$ python -q
>>> import numpy as np
>>> np.set_printoptions(precision=2, suppress=True, linewidth=140)
>>> W0 = np.load("m.npy")
>>> W0
array([[-2.,  0., -3.],
       [ 0., -2.,  0.],
       [-3.,  0., -2.]])
>>> # 2 groups of indices that never mix
>>> np.linalg.matrix_power(W0, 3)
array([[-62.,   0., -63.],
       [  0.,  -8.,   0.],
       [-63.,   0., -62.]])
>>> (W0 + W0.T) / 2
array([[-2.,  0., -3.],
       [ 0., -2.,  0.],
       [-3.,  0., -2.]])
>>> round(np.linalg.det(W0), 2)
np.float64(10.0)
>>> np.allclose(W0 @ W0.T, W0.T @ W0)
True
>>> np.trace(W0)
np.float64(-6.0)
>>> Y = np.array([[2, 0, 1, -1, -1],
...     [-2, -1, -3, 3, 2],
...     [3, 1, -2, 2, 0],
...     [-2, -1, 0, -2, -2],
...     [-3, -2, 3, 1, 1],
...     [2, -1, -3, 0, 0],
...     [-1, 2, -2, -1, 0]])
>>> mat = Y.T @ Y
>>> mat
array([[ 35,   9, -11,   0,  -5],
       [  9,  12,  -6,  -3,  -2],
       [-11,  -6,  36,  -9,  -4],
       [  0,  -3,  -9,  20,  12],
       [ -5,  -2,  -4,  12,  10]])
>>> W1 = np.array([[-3, 3, 1, -1, 2, 2],
...     [-3, 1, 1, 3, -1, 2],
...     [-1, 1, 2, -2, 0, 1],
...     [2, 2, -3, 0, 1, 0],
...     [3, 0, -3, -2, 2, 1]])
>>> c = np.array([1, 3, 2, 3, 0, 2])
>>> hid = np.maximum(mat @ W1 + c, 0)
>>> (hid > 0).astype(int)
array([[0, 1, 1, 1, 1, 1],
       [0, 1, 1, 1, 0, 1],
       [0, 0, 1, 0, 0, 0],
       [1, 1, 0, 0, 1, 0],
       [1, 1, 0, 0, 1, 0]])
>>> (hid > 0).mean(axis=0)
array([0.4, 0.8, 0.6, 0.4, 0.6, 0.4])
>>> Z = np.array([[2, 0], [1, 3], [2, 0], [1, 1], [2, 1], [2, 0]])
>>> hid @ Z
array([[461, 396],
       [200, 136],
       [192,   0],
       [315, 140],
       [214,  42]])
>>> round(float(np.linalg.eigvals(mat).sum().real), 2)
113.0
>>> round(np.linalg.det(mat[::-1]), 2)
np.float64(331832.0)
>>> np.linalg.eigvals(mat)
array([50.54, 35.73, 17.37,  1.31,  8.04])
>>> np.einsum("ij,ji->", mat, mat)
np.int64(4199)
>>> np.kron(np.eye(2, dtype=int), mat)
array([[ 35,   9, -11,   0,  -5,   0,   0,   0,   0,   0],
       [  9,  12,  -6,  -3,  -2,   0,   0,   0,   0,   0],
       [-11,  -6,  36,  -9,  -4,   0,   0,   0,   0,   0],
       [  0,  -3,  -9,  20,  12,   0,   0,   0,   0,   0],
       [ -5,  -2,  -4,  12,  10,   0,   0,   0,   0,   0],
       [  0,   0,   0,   0,   0,  35,   9, -11,   0,  -5],
       [  0,   0,   0,   0,   0,   9,  12,  -6,  -3,  -2],
       [  0,   0,   0,   0,   0, -11,  -6,  36,  -9,  -4],
       [  0,   0,   0,   0,   0,   0,  -3,  -9,  20,  12],
       [  0,   0,   0,   0,   0,  -5,  -2,  -4,  12,  10]])
>>> round(np.linalg.det(mat.T), 2)
np.float64(331832.0)
>>> u = np.array([-2, 0, 1, 0, 3])
>>> Y = mat + np.outer(u, np.eye(5)[0])
>>> np.round(np.linalg.det(Y) / np.linalg.det(mat), 2), np.round(1 + np.linalg.solve(mat, u)[0], 2)
(np.float64(1.16), np.float64(1.16))
>>> Y
array([[ 33.,   9., -11.,   0.,  -5.],
       [  9.,  12.,  -6.,  -3.,  -2.],
       [-10.,  -6.,  36.,  -9.,  -4.],
       [  0.,  -3.,  -9.,  20.,  12.],
       [ -2.,  -2.,  -4.,  12.,  10.]])
>>> vec = np.array([-3, 5, -1])
>>> np.sign((W0 @ vec).round(6))
array([ 1., -1.,  1.])
>>> np.linalg.norm(W0 @ vec) <= np.linalg.norm(W0, 2) * np.linalg.norm(vec) + 1e-9
np.True_
>>> W0 @ vec
array([  9., -10.,  11.])
>>> W0 * vec
array([[  6.,   0.,   3.],
       [ -0., -10.,  -0.],
       [  9.,   0.,   2.]])
>>> (W0 * vec).sum(axis=1)
array([  9., -10.,  11.])
>>> W0 @ np.ones(3)
array([-5., -2., -5.])
>>> W0 @ (2 * vec)
array([ 18., -20.,  22.])
>>> M = np.load("out11.npy")
>>> M
array([[ 1,  0,  0,  0,  0,  0,  0,  0],
       [-1, -2,  0,  0,  0,  0,  0,  0],
       [ 1,  1, -1,  0,  0,  0,  0,  0],
       [-2, -2,  2, -1,  0,  0,  0,  0],
       [-2, -1,  2, -2, -2,  0,  0,  0],
       [ 1, -1,  2, -1,  0,  0,  0,  0],
       [-1, -1,  2,  1,  1, -1,  2,  0],
       [-1, -2,  0, -1,  0,  1,  1, -1]])
>>> # looks like rank 7
>>> T = np.stack([mat, 2 * mat, mat[::-1]])
>>> np.linalg.norm(T, axis=(1, 2))
array([ 64.8, 129.6,  64.8])
>>> np.einsum("bij,cij->bc", T, T)
array([[ 4199,  8398,  1020],
       [ 8398, 16796,  2040],
       [ 1020,  2040,  4199]])
>>> np.linalg.matrix_rank(T.reshape(3, -1))
np.int64(2)
>>> T = np.stack([M, -1 * M, M[::-1]])
>>> np.linalg.matrix_rank(T.reshape(3, -1))
np.int64(2)
>>> T.shape
(3, 8, 8)
>>> rng = np.random.default_rng(52)
>>> Y = M + rng.integers(-2, 3, (8, 7)) @ rng.integers(-2, 3, (7, 8))
>>> Y
array([[ -1,   0,  -5,  -4,  -3,   6,   3,   1],
       [ -2,   1,   3,  -2,  -2,  -2,   3,   5],
       [ -4,   4,  -3,  -4,  -1,   2,   4,   6],
       [ -5,   3,   2,   3,   4,   2,  -8,  -8],
       [  3,   2,   7,  -3, -10,  -2,   5,   1],
       [  8,  -3,   5,   1,  -1,  -5,   0,  -5],
       [  2,  -4,  11,   7,   0,  -5,  10,   3],
       [-10,  -1,  -9,   6,   0,   6,  -4,   4]])
>>> np.abs(Y - M).sum(axis=1)
array([24, 21, 27, 34, 30, 25, 37, 41])
>>> np.linalg.matrix_rank(Y - M, tol=1e-8)
np.int64(7)
>>> O, _ = np.linalg.qr(np.array([[-0.8, 0.9, 0.2],
...     [1.1, 0.2, 1.0],
...     [1.8, 0.9, -0.4],
...     [0.9, -0.7, 0.4]]))
>>> X = O @ O.T
>>> X
array([[ 0.69,  0.2 , -0.06, -0.41],
       [ 0.2 ,  0.87,  0.04,  0.27],
       [-0.06,  0.04,  0.99, -0.07],
       [-0.41,  0.27, -0.07,  0.45]])
>>> # symmetric
>>> np.allclose(X, X.T)
True
>>> (X - X.T) / 2
array([[0., 0., 0., 0.],
       [0., 0., 0., 0.],
       [0., 0., 0., 0.],
       [0., 0., 0., 0.]])
>>> [round(float(x), 2) for x in np.linalg.svd(X, compute_uv=False)[:3]]
[1.0, 1.0, 1.0]
>>> np.argsort(-np.linalg.norm(X, axis=0).round(6), kind="stable")[:3]
array([2, 1, 0])
>>> round(float(np.linalg.norm(X, 2) / np.linalg.norm(X)), 2)
0.58
>>> E = np.load("dump.npy")
>>> E
array([[ 4.,  0.,  0.,  0.,  0.,  0.,  0.,  0.,  0.],
       [ 0., 13., -9.,  3.,  3., -9.,  6.,  3.,  6.],
       [ 0., -9., 13., -3., -3.,  9., -6., -3., -6.],
       [ 0.,  3., -3.,  5.,  1., -3.,  2.,  1.,  2.],
       [ 0.,  3., -3.,  1.,  5., -3.,  2.,  1.,  2.],
       [ 0., -9.,  9., -3., -3., 13., -6., -3., -6.],
       [ 0.,  6., -6.,  2.,  2., -6.,  8.,  2.,  4.],
       [ 0.,  3., -3.,  1.,  1., -3.,  2.,  5.,  2.],
       [ 0.,  6., -6.,  2.,  2., -6.,  4.,  2.,  8.]])
>>> # 2 groups of indices that never mix
>>> Lm = np.linalg.cholesky(E)
>>> Lm @ Lm.T
array([[ 4.,  0.,  0.,  0.,  0.,  0.,  0.,  0.,  0.],
       [ 0., 13., -9.,  3.,  3., -9.,  6.,  3.,  6.],
       [ 0., -9., 13., -3., -3.,  9., -6., -3., -6.],
       [ 0.,  3., -3.,  5.,  1., -3.,  2.,  1.,  2.],
       [ 0.,  3., -3.,  1.,  5., -3.,  2.,  1.,  2.],
       [ 0., -9.,  9., -3., -3., 13., -6., -3., -6.],
       [ 0.,  6., -6.,  2.,  2., -6.,  8.,  2.,  4.],
       [ 0.,  3., -3.,  1.,  1., -3.,  2.,  5.,  2.],
       [ 0.,  6., -6.,  2.,  2., -6.,  4.,  2.,  8.]])
>>> np.linalg.eigvalsh(E).min() > 0
np.True_
>>> np.diag(Lm) ** 2
array([ 4.  , 13.  ,  6.77,  4.18,  4.17,  5.5 ,  4.48,  4.11,  4.42])
